% python3 -q
>>> import numpy as np
>>> np.set_printoptions(suppress=True, linewidth=120)
>>> data = np.array([[-12, 1, 2, 4], [-9, -3, 0, 3], [-6, 2, 0, 2]])
>>> round(np.linalg.norm(data), 2)
np.float64(17.55)
>>> print(data.sum(axis=0))
[-27   0   2   9]
>>> print(data - data[0])
[[ 0  0  0  0]
 [ 3 -4 -2 -1]
 [ 6  1 -2 -2]]
>>> np.linalg.matrix_rank(data)
np.int64(3)
>>> np.zeros(3, 4)
Traceback (most recent call last):
  File "<python-input-7>", line 1, in <module>
    np.zeros(3, 4)
    ~~~~~~~~^^^^^^
TypeError: Cannot interpret '4' as a data type
>>> th = np.radians(120)
>>> r_ = np.eye(4)
>>> r_[2, 2] = r_[1, 1] = np.cos(th)
>>> r_[2, 1], r_[1, 2] = -np.sin(th), np.sin(th)
>>> print(r_.round(2))
[[ 1.    0.    0.    0.  ]
 [ 0.   -0.5   0.87  0.  ]
 [ 0.   -0.87 -0.5   0.  ]
 [ 0.    0.    0.    1.  ]]
>>> other = data @ r_.T
>>> np.round(np.linalg.det(r_), 2), round(float(np.trace(r_)), 2)
(np.float64(1.0), 1.0)
>>> np.round(np.abs(other - data).max(axis=0), 2)
array([0.  , 4.5 , 3.87, 0.  ])
>>> np.round(np.linalg.svd(data, compute_uv=False), 2), np.round(np.linalg.svd(other, compute_uv=False), 2)
(array([17.1 ,  3.79,  1.17]), array([17.1 ,  3.79,  1.17]))
>>> np.allclose(np.linalg.norm(data, axis=1), np.linalg.norm(other, axis=1))
True
>>> def softmax(z):
...     e = np.exp(z - z.max(axis=-1, keepdims=True))
...     return e / e.sum(axis=-1, keepdims=True)
... 
>>> np.round(softmax(data[0]), 2) + 0
array([0.  , 0.04, 0.11, 0.84])
>>> softmax(data).sum(axis=1)
array([1., 1., 1.])
>>> np.round(softmax(data[0] + -3), 2) + 0
array([0.  , 0.04, 0.11, 0.84])
>>> np.round(softmax(10 * data[0]), 2) + 0
array([0., 0., 0., 1.])
>>> att = data @ data.T / np.sqrt(4)
>>> print(softmax(att).round(6).argmax(axis=1))
[0 0 0]
>>> print(np.round(softmax(att)[0] @ data, 2))
[-12.   1.   2.   4.]
